>>> import numpy as np
>>> from numpy import linalg as LA
>>> np.set_printoptions(precision=2, suppress=True, linewidth=140, legacy="1.25")
>>> tidy = lambda a: np.round(a, 2) + 0
>>> E = np.loadtxt("data.csv", delimiter=",")
>>> tidy(E)
array([[0.33, 0.33, 0.  , 0.33],
       [0.25, 0.25, 0.25, 0.25],
       [0.33, 0.  , 0.33, 0.33],
       [0.5 , 0.  , 0.  , 0.5 ]])
>>> G = E.T @ E
>>> LA.matrix_rank(G)
3
>>> (E @ E.T).shape
(4, 4)
>>> np.allclose(G, G.T)
True
>>> tidy(LA.eigvalsh(G)[::-1])
array([1.2 , 0.11, 0.11, 0.  ])
>>> tidy(LA.svd(E, compute_uv=False) ** 2)
array([1.2 , 0.11, 0.11, 0.  ])
>>> A = np.loadtxt("run1.csv", delimiter=",")
>>> A
array([[-3.14, -7.4 ,  2.14],
       [ 1.08,  2.58, -0.82],
       [-0.13,  0.05, -0.1 ],
       [ 1.18,  2.47, -0.69],
       [-0.98, -2.64,  0.54],
       [ 2.21,  4.91, -1.41],
       [ 0.16, -0.19, -0.17],
       [-0.94, -2.42,  0.8 ],
       [ 1.15,  2.67, -0.66],
       [-0.14,  0.05, -0.13],
       [ 1.39,  2.54, -0.72],
       [ 2.08,  4.84, -1.36],
       [-2.23, -5.24,  1.39],
       [-2.13, -5.09,  1.52],
       [-2.2 , -5.06,  1.43],
       [ 2.03,  5.07, -1.3 ],
       [ 3.31,  7.57, -2.08],
       [ 2.34,  5.14, -1.4 ],
       [ 3.14,  7.53, -2.3 ],
       [-1.11, -2.66,  0.53],
       [-0.01,  0.14,  0.13],
       [ 3.32,  7.5 , -2.11],
       [-3.43, -7.54,  2.07],
       [ 2.14,  4.95, -1.5 ],
       [ 2.22,  4.99, -1.63]])
>>> tidy(A.mean(axis=0))
array([ 0.45,  0.99, -0.31])
>>> np.unravel_index(np.abs(A).argmax(), A.shape)
(16, 1)
>>> np.count_nonzero(A)
75
>>> A[:, 3]
Traceback (most recent call last):
  File "<python-input-17>", line 1, in <module>
    A[:, 3]
    ~^^^^^^
IndexError: index 3 is out of bounds for axis 1 with size 3
>>> tidy(LA.svd(A, compute_uv=False))
array([26.56,  0.58,  0.54])
>>> A.shape
(25, 3)
>>> U, sig, Vt = LA.svd(A)
>>> np.argmax(sig[:-1] / (sig[1:] + 1e-6)) + 1
1
>>> other = U[:, :1] @ np.diag(sig[:1]) @ Vt[:1]
>>> tidy(LA.norm(A - other, 2)), tidy(sig[1])
(0.58, 0.58)
>>> LA.matrix_rank(A, rtol=0.05)
1
>>> tidy(np.abs(A - other).max())
0.24
>>> rng = np.random.default_rng(740)
>>> feats = rng.normal(size=(22, 3))
>>> feats = 10 * feats / LA.norm(feats, axis=1, keepdims=True)
>>> tidy(feats)
array([[ 3.07, -9.51,  0.22],
       [-5.19, -1.22,  8.46],
       [ 3.19, -6.22, -7.15],
       [-6.55, -7.28,  2.04],
       [ 2.09, -6.  ,  7.72],
       [-2.92,  4.14,  8.62],
       [ 2.71, -9.57, -1.08],
       [ 9.1 , -2.86,  3.  ],
       [ 4.54, -8.54,  2.54],
       [ 6.87, -6.83, -2.47],
       [-4.49, -6.66,  5.95],
       [-0.98,  9.06,  4.11],
       [-9.27, -0.98, -3.63],
       [ 9.52,  2.66, -1.51],
       [ 0.1 ,  9.99,  0.36],
       [ 8.81,  3.66,  3.  ],
       [ 8.28, -4.6 , -3.22],
       [ 4.67,  1.46,  8.72],
       [ 6.39, -4.11, -6.5 ],
       [ 0.18, -2.82,  9.59],
       [ 4.56, -7.59, -4.65],
       [-3.98,  8.99, -1.8 ]])
>>> tidy(LA.det(2 * E)), tidy(LA.det(E))
(0.0, 0.0)
>>> tidy(np.einsum("ij,ji->", E, E))
1.03
>>> tidy(np.kron(np.eye(2, dtype=int), E))
array([[0.33, 0.33, 0.  , 0.33, 0.  , 0.  , 0.  , 0.  ],
       [0.25, 0.25, 0.25, 0.25, 0.  , 0.  , 0.  , 0.  ],
       [0.33, 0.  , 0.33, 0.33, 0.  , 0.  , 0.  , 0.  ],
       [0.5 , 0.  , 0.  , 0.5 , 0.  , 0.  , 0.  , 0.  ],
       [0.  , 0.  , 0.  , 0.  , 0.33, 0.33, 0.  , 0.33],
       [0.  , 0.  , 0.  , 0.  , 0.25, 0.25, 0.25, 0.25],
       [0.  , 0.  , 0.  , 0.  , 0.33, 0.  , 0.33, 0.33],
       [0.  , 0.  , 0.  , 0.  , 0.5 , 0.  , 0.  , 0.5 ]])
>>> tidy(LA.norm(feats) ** 2 / LA.norm(feats, 2) ** 2)
2.12
>>> tidy(LA.norm(feats, axis=1))
array([10., 10., 10., 10., 10., 10., 10., 10., 10., 10., 10., 10., 10., 10., 10., 10., 10., 10., 10., 10., 10., 10.])
>>> mat = np.array([[5, 9, 2], [3, 2, 2], [6, 2, 1]])
>>> mat[-1] = mat[0] + -1 * mat[1]
>>> mat
array([[5, 9, 2],
       [3, 2, 2],
       [2, 7, 0]])
>>> rk = LA.matrix_rank(mat)
>>> rk
2
>>> null = LA.svd(mat)[2][rk:].T
>>> [int(LA.matrix_rank(mat[:, :j + 1])) for j in range(3)]
[1, 2, 2]
>>> tidy(null[:, 0] / null[np.abs(null[:, 0]).round(6).argmax(), 0])
array([-0.82,  0.24,  1.  ])
>>> U, sig, Vt = LA.svd(mat)
>>> np.argmax(sig[:-1] / (sig[1:] + 1e-6)) + 1
2
>>> other = U[:, :2] @ np.diag(sig[:2]) @ Vt[:2]
>>> tidy(np.abs(mat - other).max())
0.0
>>> LA.matrix_rank(mat)
2
>>> np.diff(mat, axis=0)
array([[-2, -7,  0],
       [-1,  5, -2]])
>>> mat[:, 3]
Traceback (most recent call last):
  File "<python-input-49>", line 1, in <module>
    mat[:, 3]
    ~~~^^^^^^
IndexError: index 3 is out of bounds for axis 1 with size 3
>>> mat.sum(axis=1)
array([16,  7,  9])
>>> np.zeros(3, 3)
Traceback (most recent call last):
  File "<python-input-51>", line 1, in <module>
    np.zeros(3, 3)
    ~~~~~~~~^^^^^^
TypeError: Cannot interpret '3' as a data type
>>> tidy(mat.mean(axis=0))
array([3.33, 6.  , 1.33])
>>> mat[3]
Traceback (most recent call last):
  File "<python-input-53>", line 1, in <module>
    mat[3]
    ~~~^^^
IndexError: index 3 is out of bounds for axis 0 with size 3
>>> mat - mat[0]
array([[ 0,  0,  0],
       [-2, -7,  0],
       [-3, -2, -2]])
>>> tidy(LA.svd(mat, compute_uv=False))
array([13.09,  2.96,  0.  ])
